>>> import numpy as np
>>> np.set_printoptions(suppress=True, linewidth=140)
>>> rnd = lambda a: np.round(a, 2) + 0
>>> E = np.loadtxt("x.csv", delimiter=",")
>>> print(E)
[[0. 1. 2.]
 [1. 0. 1.]
 [2. 1. 0.]]
>>> # equal to its transpose
>>> evals, V = np.linalg.eig(E)
>>> print(rnd(np.sort(np.linalg.eigvals(E @ E))))
[0.54 4.   7.46]
>>> print(rnd(np.sort(np.linalg.eigvals(E.T))))
[-2.   -0.73  2.73]
>>> print(rnd(np.linalg.eigvalsh(E).min()))
-2.0
>>> x = np.array([3, -6, 3])
>>> target = E @ x
>>> print(target)
[0. 6. 0.]
>>> print(rnd(np.linalg.solve(E, target)))
[ 3. -6.  3.]
>>> print(rnd(np.linalg.solve(E.T, E[2])))
[0. 0. 1.]
>>> print(rnd(np.linalg.solve(E, target + E[:, 1])))
[ 3. -5.  3.]
>>> Y = E / np.linalg.norm(E, axis=1, keepdims=True)
>>> G = Y @ Y.T
>>> print((G - 2 * np.eye(3)).round(6).argmax(axis=1))
[1 0 1]
>>> print(rnd(G))
[[1.   0.63 0.2 ]
 [0.63 1.   0.63]
 [0.2  0.63 1.  ]]
>>> print(np.argwhere(np.triu(np.abs(G) > 0.95, 1)))
[]
>>> K = np.load("test15.npy")
>>> print(K)
[[ 6  3  2  2]
 [ 3 10 -3  2]
 [ 2 -3 10  0]
 [ 2  2  0  5]]
>>> # symmetric, so the eigenvalues are real
>>> Q = K.astype(float).copy()
>>> for j in range(4):
...     Q[:, j] -= Q[:, :j] @ (Q[:, :j].T @ Q[:, j])
...     Q[:, j] /= np.linalg.norm(Q[:, j])
... 
>>> print(rnd(Q.T @ Q))
[[1. 0. 0. 0.]
 [0. 1. 0. 0.]
 [0. 0. 1. 0.]
 [0. 0. 0. 1.]]
>>> print(rnd(Q.T @ K))
[[ 7.28  6.32  3.16  3.85]
 [ 0.    9.06 -8.16  1.29]
 [ 0.    0.    6.03 -0.6 ]
 [ 0.    0.    0.    4.02]]
>>> x = np.ones(4)
>>> for _ in range(7):
...     x = K @ x
...     x /= np.linalg.norm(x)
...     print(round(x @ K @ x, 2))
... 
11.21
11.49
11.8
12.14
12.48
12.77
13.01
>>> print(rnd(np.linalg.eigvalsh(K)[-1]))
13.54
>>> X = np.load("arr.npy")
>>> print(X)
[[ 12   6   9 -12]
 [ -8  -4  -6   8]
 [ -4  -2  -3   4]
 [ -8  -4  -6   8]]
>>> print([round(float(x), 2) for x in np.linalg.svd(X, compute_uv=False)[:3]])
[28.46, 0.0, 0.0]
>>> print(rnd(np.linalg.norm(X, 2) / np.linalg.norm(X)))
1.0
